$ python3 -q
>>> import numpy as np
>>> import numpy.linalg as la
>>> np.set_printoptions(precision=1, suppress=True, linewidth=140, legacy="1.25")
>>> rng = np.random.default_rng(43)
>>> K = rng.normal(size=(10, 5)) + 10 * np.array([5, 0, 0, 1, 4])
>>> K.round(1) + 0
array([[50.2,  0.7, -0.6,  9.1, 38. ],
       [51. ,  0. ,  0.2,  9.2, 41.2],
       [50.9, -0.1, -0.6,  9.6, 39.2],
       [50. , -0.6,  0.6,  9.6, 39.6],
       [51.5, -0.7, -1.6, 10.4, 37.9],
       [50.3,  1. ,  0.1, 10. , 37.9],
       [50.6,  0.4, -1.2, 11.9, 38.8],
       [48.3, -1.8,  0. , 10.3, 40.4],
       [49.7, -0.8,  0.8,  9.1, 38.8],
       [51.4,  0.2,  0.5, 10.6, 39.4]])
>>> x0 = np.array([2, 0, 1, 0, -1])
>>> y = K @ x0
>>> beta, lr = np.zeros(5), 1 / la.norm(K, 2) ** 2
>>> for i in range(6):
...     beta -= lr * K.T @ (K @ beta - y)
...     if i % 1 == 0: print(i, round(la.norm(K @ beta - y), 1))
... 
0 6.1
1 6.1
2 6.1
3 6.1
4 6.1
5 6.1
>>> round(float(la.cond(K)), 1)
146.7
>>> q, evecs = la.qr(K[:, :3])[0], la.qr(K[:, 3:])[0]
>>> sig = la.svd(q.T @ evecs, compute_uv=False)
>>> np.degrees(np.arccos(sig.clip(0, 1)))
array([ 1.4, 54.6])
>>> M = np.load("sample5.npy")
>>> M
array([[ 2.8, -2.2, -3.1,  6.7],
       [ 2.3,  0.6, -0.8,  0.5],
       [ 0.3,  1.9, -1.7, -2.3],
       [ 1.3,  0.7, -2.5, -4.4],
       [ 0.1, -1.9,  2.4, -5.2],
       [ 2.8,  4.6,  0.5, -3.2],
       [-1.3,  0.5, -0.1,  0.6],
       [-0.9,  2.6,  6.4, -0.6],
       [-3.8, -0.2,  1.5, -2.9],
       [-0.3, -0.9, -2.1, -1.3],
       [-0.2, -1.6, -5.4,  0.1],
       [-2.6, -0.3, -4.7,  2. ],
       [-0.2, -0.7,  2.4,  0.7],
       [-8.2,  1.2, -0.1,  0.5],
       [ 0.6,  2.4, -3.8,  2.5],
       [-1.3, -1.8, -1.3,  3.5]])
>>> x0 = np.array([-1, -2, 2, 2])
>>> h = np.maximum(M @ x0, 0)
>>> M.T @ h
array([-56.7, -14.3,  27.4,  92.6])
>>> M * (h > 1e-9)[:, None]
array([[ 2.8, -2.2, -3.1,  6.7],
       [ 0. ,  0. , -0. ,  0. ],
       [ 0. ,  0. , -0. , -0. ],
       [ 0. ,  0. , -0. , -0. ],
       [ 0. , -0. ,  0. , -0. ],
       [ 0. ,  0. ,  0. , -0. ],
       [-1.3,  0.5, -0.1,  0.6],
       [-0.9,  2.6,  6.4, -0.6],
       [-3.8, -0.2,  1.5, -2.9],
       [-0. , -0. , -0. , -0. ],
       [-0. , -0. , -0. ,  0. ],
       [-0. , -0. , -0. ,  0. ],
       [-0.2, -0.7,  2.4,  0.7],
       [-8.2,  1.2, -0.1,  0.5],
       [ 0. ,  0. , -0. ,  0. ],
       [-1.3, -1.8, -1.3,  3.5]])
>>> np.maximum(M @ (3 * x0), 0)
array([26.4,  0. ,  0. ,  0. ,  0. ,  0. ,  3.9, 21.9,  4.2,  0. ,  0. ,  0. , 23.4, 19.8,  0. , 27.9])
>>> np.flatnonzero(h > 1e-9)
array([ 0,  6,  7,  8, 12, 13, 15])
>>> np.maximum(M @ x0, 0) - np.maximum(-M @ x0, 0)
array([  8.8,  -4.1, -12.1, -16.5,  -1.9, -17.4,   1.3,   7.3,   1.4,  -4.7,  -7.2,  -2.2,   7.8,   6.6,  -8. ,   9.3])
>>> Y = M / la.norm(M, axis=1, keepdims=True)
>>> G = Y @ Y.T
>>> G[11].round(1) + 0
array([ 0.5, -0.1,  0.1,  0. , -0.6, -0.5,  0.6, -0.7, -0.1,  0.5,  0.8,  1. , -0.6,  0.5,  0.7,  0.7])
>>> np.argwhere(np.triu(np.abs(G) > 0.95, 1))
array([[ 7, 10]])
>>> A = np.load("test10.npy")
>>> A
array([[12,  2,  5],
       [ 4,  0,  0],
       [ 4,  0,  0],
       [ 8,  0,  1],
       [14,  3,  7],
       [ 2,  0,  0],
       [ 4,  0,  0],
       [ 6,  0,  0],
       [14,  3,  7],
       [ 8,  0,  1],
       [ 4,  0,  0],
       [14,  3,  7],
       [14,  3,  7],
       [ 2,  0,  0],
       [10,  1,  3],
       [ 6,  0,  0],
       [ 8,  0,  1],
       [10,  1,  3],
       [ 4,  0,  0],
       [ 2,  0,  0],
       [10,  1,  3],
       [12,  2,  5],
       [10,  1,  3],
       [12,  2,  5],
       [ 2,  0,  0],
       [12,  2,  5],
       [ 4,  0,  0],
       [12,  2,  5],
       [ 6,  0,  0],
       [14,  3,  7],
       [ 8,  0,  1]])
>>> # rows 1 and 2 are equal
>>> C = A[[15, 20]].astype(float)
>>> for _ in range(6):
...     labels = la.norm(A[:, None] - C, axis=-1).argmin(axis=1)
...     C = np.array([A[labels == j].mean(axis=0) for j in range(2)])
... 
>>> labels
array([1, 0, 0, 0, 1, 0, 0, 0, 1, 0, 0, 1, 1, 0, 1, 0, 0, 1, 0, 0, 1, 1, 1, 1, 0, 1, 0, 1, 0, 1, 0])
>>> np.abs(C[1] - C[0]).argmax()
0
>>> C
array([[ 4.8,  0. ,  0.2],
       [12.1,  2.1,  5.1]])
>>> C[1] - C[0]
array([7.3, 2.1, 4.9])
>>> x0 = np.array([1, -1, -4])
>>> y = A @ x0
>>> np.round(la.pinv(A) @ A, 1) + 0
array([[1., 0., 0.],
       [0., 1., 0.],
       [0., 0., 1.]])
>>> la.solve(A.T @ A, A.T @ y)
array([ 1., -1., -4.])
>>> y
array([-10,   4,   4,   4, -17,   2,   4,   6, -17,   4,   4, -17, -17,   2,  -3,   6,   4,  -3,   4,   2,  -3, -10,  -3, -10,   2, -10,
         4, -10,   6, -17,   4])
>>> y = y + 0.1 * rng.normal(size=31)
>>> y
array([-10.1,   4.1,   3.9,   4. , -17. ,   1.9,   4.1,   5.9, -17. ,   4. ,   4.1, -17.1, -17.1,   2. ,  -3. ,   6.1,   4. ,  -3. ,   4.1,
         2.2,  -3.1, -10. ,  -2.9, -10. ,   2.1, -10. ,   3.9,  -9.9,   5.7, -17. ,   4.2])
>>> beta, *_ = la.lstsq(A, y)
>>> [round(float(la.norm(la.solve(A.T @ A + lam * np.eye(3), A.T @ y))), 2) for lam in (0, 1, 10, 100)]
[4.22, 4.11, 3.65, 1.79]
>>> F = np.maximum(np.array([[-1],
...     [-1],
...     [1],
...     [-1],
...     [5],
...     [4],
...     [0],
...     [1],
...     [-2],
...     [-5],
...     [-2],
...     [5],
...     [4],
...     [-4],
...     [-1],
...     [-5],
...     [-5],
...     [3],
...     [2],
...     [5],
...     [-5],
...     [4],
...     [-2],
...     [-2],
...     [-5],
...     [1],
...     [5],
...     [-4],
...     [4],
...     [-1],
...     [5]]) @ np.array([[4, 2, 2]]) + np.array([-4, -2, 4]), 0)
>>> F
array([[ 0,  0,  2],
       [ 0,  0,  2],
       [ 0,  0,  6],
       [ 0,  0,  2],
       [16,  8, 14],
       [12,  6, 12],
       [ 0,  0,  4],
       [ 0,  0,  6],
       [ 0,  0,  0],
       [ 0,  0,  0],
       [ 0,  0,  0],
       [16,  8, 14],
       [12,  6, 12],
       [ 0,  0,  0],
       [ 0,  0,  2],
       [ 0,  0,  0],
       [ 0,  0,  0],
       [ 8,  4, 10],
       [ 4,  2,  8],
       [16,  8, 14],
       [ 0,  0,  0],
       [12,  6, 12],
       [ 0,  0,  0],
       [ 0,  0,  0],
       [ 0,  0,  0],
       [ 0,  0,  6],
       [16,  8, 14],
       [ 0,  0,  0],
       [12,  6, 12],
       [ 0,  0,  2],
       [16,  8, 14]])
>>> # null space of dimension 1
>>> Y = np.array([[-3, -3, -2], [-1, 4, 5], [4, -2, 3]])
>>> np.vstack([F, Y.T]).shape
(34, 3)
>>> np.einsum("ik,kj->ji", F, Y)
array([[  8,   8,  24,   8,   0,   6,  16,  24,   0,   0,   0,   0,   6,   0,   8,   0,   0,  12,  18,   0,   0,   6,   0,   0,   0,  24,
          0,   0,   6,   8,   0],
       [ -4,  -4, -12,  -4, -44, -36,  -8, -12,   0,   0,   0, -44, -36,   0,  -4,   0,   0, -28, -20, -44,   0, -36,   0,   0,   0, -12,
        -44,   0, -36,  -4, -44],
       [  6,   6,  18,   6,  50,  42,  12,  18,   0,   0,   0,  50,  42,   0,   6,   0,   0,  34,  26,  50,   0,  42,   0,   0,   0,  18,
         50,   0,  42,   6,  50]])
>>> U, sig, VT = la.svd(F)
>>> np.argmax(sig[:-1] / (sig[1:] + 1e-6)) + 1
2
>>> Y = U[:, :2] @ np.diag(sig[:2]) @ VT[:2]
>>> Y.round(1) + 0
array([[ 0.,  0.,  2.],
       [ 0.,  0.,  2.],
       [ 0.,  0.,  6.],
       [ 0.,  0.,  2.],
       [16.,  8., 14.],
       [12.,  6., 12.],
       [ 0.,  0.,  4.],
       [ 0.,  0.,  6.],
       [ 0.,  0.,  0.],
       [ 0.,  0.,  0.],
       [ 0.,  0.,  0.],
       [16.,  8., 14.],
       [12.,  6., 12.],
       [ 0.,  0.,  0.],
       [ 0.,  0.,  2.],
       [ 0.,  0.,  0.],
       [ 0.,  0.,  0.],
       [ 8.,  4., 10.],
       [ 4.,  2.,  8.],
       [16.,  8., 14.],
       [ 0.,  0.,  0.],
       [12.,  6., 12.],
       [ 0.,  0.,  0.],
       [ 0.,  0.,  0.],
       [ 0.,  0.,  0.],
       [ 0.,  0.,  6.],
       [16.,  8., 14.],
       [ 0.,  0.,  0.],
       [12.,  6., 12.],
       [ 0.,  0.,  2.],
       [16.,  8., 14.]])
>>> la.matrix_rank(F, rtol=0.05)
2
>>> np.round(np.abs(F - Y).max(), 1)
0.0
>>> la.matrix_rank(Y)
2
>>> cen = F - F.mean(axis=0)
>>> evecs = la.svd(cen)[2][:2]
>>> Y = cen - cen @ evecs.T @ evecs
>>> np.round(np.cov(cen @ evecs.T, rowvar=False), 1) + 0
array([[83.7,  0. ],
       [ 0. ,  2.4]])
>>> (cen @ evecs.T).std(axis=0)
array([9. , 1.5])
>>> np.round(Y.std(axis=0), 1) + 0
array([0., 0., 0.])
>>> np.diag(evecs.T @ evecs)
array([0.8, 0.2, 1. ])
>>> round(la.norm(Y) / la.norm(cen), 1)
0.0
>>> la.cond(F) > 100
True
>>> [round(float(x), 1) for x in la.svd(F, compute_uv=False)[:3]]
[64.7, 10.1, 0.0]
>>> np.round(F @ la.pinv(F) @ F, 1) + 0
array([[ 0.,  0.,  2.],
       [ 0.,  0.,  2.],
       [ 0.,  0.,  6.],
       [ 0.,  0.,  2.],
       [16.,  8., 14.],
       [12.,  6., 12.],
       [ 0.,  0.,  4.],
       [ 0.,  0.,  6.],
       [ 0.,  0.,  0.],
       [ 0.,  0.,  0.],
       [ 0.,  0.,  0.],
       [16.,  8., 14.],
       [12.,  6., 12.],
       [ 0.,  0.,  0.],
       [ 0.,  0.,  2.],
       [ 0.,  0.,  0.],
       [ 0.,  0.,  0.],
       [ 8.,  4., 10.],
       [ 4.,  2.,  8.],
       [16.,  8., 14.],
       [ 0.,  0.,  0.],
       [12.,  6., 12.],
       [ 0.,  0.,  0.],
       [ 0.,  0.,  0.],
       [ 0.,  0.,  0.],
       [ 0.,  0.,  6.],
       [16.,  8., 14.],
       [ 0.,  0.,  0.],
       [12.,  6., 12.],
       [ 0.,  0.,  2.],
       [16.,  8., 14.]])
>>> np.unique(F.round(6), axis=0).shape
(8, 3)
>>> la.lstsq(F[:-1].T, F[-1])[2]
2
>>> round(float(np.trace(la.pinv(F) @ F)), 1)
2.0
>>> np.allclose(F[:-1].T @ la.lstsq(F[:-1].T, F[-1])[0], F[-1])
True
>>> data = np.loadtxt("m.csv", delimiter=",")
>>> data
array([[ 6.,  0.,  7.,  7.,  0., 15.],
       [10.,  6., 19., 17.,  1., 27.],
       [ 7.,  2.,  8.,  9.,  2., 25.],
       [ 6.,  0.,  9.,  9.,  0., 17.],
       [11.,  5., 26., 22.,  0., 25.],
       [ 0.,  0.,  0.,  0.,  0.,  0.],
       [ 0.,  0.,  0.,  0.,  0.,  0.],
       [ 5.,  0.,  9.,  8.,  0.,  8.],
       [ 0.,  0.,  0.,  0.,  0.,  0.],
       [ 0.,  0.,  0.,  0.,  0.,  0.],
       [ 0.,  0.,  0.,  0.,  0.,  0.],
       [ 2.,  0.,  0.,  2.,  0.,  8.],
       [ 3.,  0.,  4.,  5.,  0.,  9.],
       [ 4.,  0.,  7.,  6.,  0.,  3.],
       [ 9.,  0., 23., 19.,  0., 16.],
       [ 4.,  0., 10.,  9.,  0.,  6.],
       [ 1.,  0.,  3.,  2.,  0.,  0.],
       [ 0.,  0.,  0.,  0.,  0.,  0.],
       [ 0.,  0.,  0.,  0.,  0.,  0.],
       [ 1.,  0.,  0.,  0.,  0., 10.],
       [ 0.,  0.,  0.,  0.,  0.,  0.],
       [ 2.,  0.,  6.,  5.,  0.,  0.],
       [ 0.,  0.,  0.,  0.,  0.,  3.],
       [ 2.,  0.,  0.,  0.,  0.,  5.],
       [ 2.,  0.,  0.,  0.,  0., 11.],
       [ 3.,  0.,  1.,  2.,  0.,  6.],
       [ 9.,  0., 23., 19.,  0., 16.],
       [ 3.,  0.,  5.,  4.,  0.,  0.],
       [ 5.,  0.,  3.,  5.,  0., 20.],
       [ 6.,  0., 15., 13.,  0., 11.]])
>>> # row 6 repeats row 5
>>> Y = np.c_[data[:, :5] @ np.array([[0, -2, 2, 1, -2],
...     [2, -2, 1, 1, 2],
...     [-1, 3, -3, 1, 3],
...     [2, 3, -2, -2, -3],
...     [2, -2, -2, 0, -3]]), np.array([1, -1, 2, -2, 0, -2, 2, 0, 0, 0, 0, 2, 1, -2, -2, 2, 0, 1, -1, -2, 1, 0, 2, -1, 1, -2, -2, -2, 0, -2])]
>>> Y
array([[  7.,  30., -23.,  -1., -12.,   1.],
       [ 29.,  74., -67.,   1.,  -5.,  -1.],
       [ 18.,  29., -30.,  -1., -19.,   2.],
       [  9.,  42., -33.,  -3., -12.,  -2.],
       [ 28., 112., -95.,  -2.,   0.,   0.],
       [  0.,   0.,   0.,   0.,   0.,  -2.],
       [  0.,   0.,   0.,   0.,   0.,   2.],
       [  7.,  41., -33.,  -2.,  -7.,   0.],
       [  0.,   0.,   0.,   0.,   0.,   0.],
       [  0.,   0.,   0.,   0.,   0.,   0.],
       [  0.,   0.,   0.,   0.,   0.,   0.],
       [  4.,   2.,   0.,  -2., -10.,   2.],
       [  6.,  21., -16.,  -3.,  -9.,   1.],
       [  5.,  31., -25.,  -1.,  -5.,  -2.],
       [ 15., 108., -89.,  -6.,  -6.,  -2.],
       [  8.,  49., -40.,  -4.,  -5.,   2.],
       [  1.,  13., -11.,   0.,   1.,   0.],
       [  0.,   0.,   0.,   0.,   0.,   1.],
       [  0.,   0.,   0.,   0.,   0.,  -1.],
       [  0.,  -2.,   2.,   1.,  -2.,  -2.],
       [  0.,   0.,   0.,   0.,   0.,   1.],
       [  4.,  29., -24.,  -2.,  -1.,   0.],
       [  0.,   0.,   0.,   0.,   0.,   2.],
       [  0.,  -4.,   4.,   2.,  -4.,  -1.],
       [  0.,  -4.,   4.,   2.,  -4.,   1.],
       [  3.,   3.,  -1.,   0.,  -9.,  -2.],
       [ 15., 108., -89.,  -6.,  -6.,  -2.],
       [  3.,  21., -17.,   0.,  -3.,  -2.],
       [  7.,  14.,  -9.,  -2., -16.,   0.],
       [ 11.,  72., -59.,  -5.,  -6.,  -2.]])
>>> np.round(la.norm(Y - data @ la.lstsq(data, Y)[0], axis=0), 1) + 0
array([0. , 0. , 0. , 0. , 0. , 6.6])
>>> la.matrix_rank(np.c_[data, Y])
7
